% ipython --no-banner

In [1]: import numpy as np

In [2]: np.set_printoptions(suppress=True, linewidth=100)

In [3]: rnd = lambda a: np.round(a, 2) + 0

In [4]: arr = np.loadtxt("block1.csv", delimiter=",")

In [5]: arr
Out[5]: 
array([[ 1.06, -1.75,  0.53, -2.04,  0.6 ],
       [ 1.24,  1.53, -0.19, -1.45,  1.72],
       [ 0.13, -2.63,  0.66,  1.01,  0.77],
       [-0.99, -0.74,  2.04, -1.48,  1.05],
       [-1.77,  2.06, -1.15,  0.4 ,  0.34],
       [ 1.67,  1.6 ,  1.89,  0.06,  0.33],
       [ 1.08,  0.22, -0.67,  0.22, -2.7 ],
       [ 0.35, -0.25, -0.93, -2.71,  0.78],
       [ 0.24, -0.48, -1.7 , -2.37, -0.47],
       [ 1.18,  0.35, -2.55, -0.97,  0.18],
       [-2.26,  0.47, -0.99, -1.62,  0.25],
       [-1.61, -0.01, -0.06,  2.49, -0.47],
       [-1.62,  2.43,  0.37,  0.29, -0.5 ],
       [ 1.18, -2.19, -1.42,  0.88, -0.2 ],
       [ 2.49,  1.65,  0.19, -0.16,  0.13],
       [ 0.22, -1.75,  0.61,  2.32,  0.39],
       [-1.66, -2.04,  0.65,  1.04,  0.77],
       [-1.52,  1.71,  0.15, -1.93, -0.03],
       [-0.32, -0.51,  2.93, -0.18, -0.18],
       [-1.92,  1.72, -0.38, -0.05,  1.48],
       [-0.69, -1.71, -1.57, -0.66,  1.64],
       [-1.21,  1.91, -0.71,  1.84, -0.11],
       [ 2.36,  1.52, -0.69,  0.66, -0.45],
       [ 0.63,  2.06, -1.96,  0.66, -0.29],
       [-0.72,  2.09, -0.83,  1.81,  0.38],
       [ 1.31,  0.49, -0.75, -0.75, -2.43],
       [-0.62,  1.01, -2.6 ,  0.53,  0.76],
       [-0.16, -1.52,  1.64,  1.81,  0.84],
       [ 0.21,  2.03,  1.31, -1.17,  1.33],
       [ 0.9 , -1.24, -1.28, -2.04,  0.93],
       [-0.14, -2.04, -1.88, -0.99, -0.53],
       [ 0.36,  0.52,  0.65,  2.27, -1.74],
       [ 0.38,  1.02, -1.1 , -1.31, -2.21],
       [ 1.32, -1.59, -2.12, -0.29, -0.41],
       [ 0.14,  0.95, -2.42,  0.96,  1.14],
       [ 0.57, -1.86, -1.16, -1.97,  0.02],
       [ 1.54, -0.9 ,  1.  , -0.7 ,  2.08],
       [-1.94, -0.68,  0.71,  0.93, -1.84],
       [ 0.19, -0.73,  0.65,  2.4 , -1.5 ],
       [-1.85, -1.71,  0.72,  1.17, -0.88]])

In [6]: cen = arr - arr.mean(axis=1)
---------------------------------------------------------------------------
ValueError                                Traceback (most recent call last)
Cell In[6], line 1
----> 1 cen = arr - arr.mean(axis=1)

ValueError: operands could not be broadcast together with shapes (40,5) (40,) 

In [7]: cen = arr - arr.mean(axis=0)

In [8]: left, sig, Vh = np.linalg.svd(cen, full_matrices=False)

In [9]: np.abs(Vh[0]).argmax()
Out[9]: np.int64(3)

In [10]: rnd(cen.mean(axis=0))
Out[10]: array([0., 0., 0., 0., 0.])

In [11]: rnd(sig ** 2 / (sig ** 2).sum())
Out[11]: array([0.28, 0.26, 0.18, 0.16, 0.11])

In [12]: np.linalg.matrix_rank(cen)
Out[12]: np.int64(5)

In [13]: np.searchsorted(np.cumsum(sig ** 2) / (sig ** 2).sum(), 0.9) + 1
Out[13]: np.int64(5)

In [14]: rnd(sig)
Out[14]: array([10.  ,  9.68,  8.1 ,  7.51,  6.36])
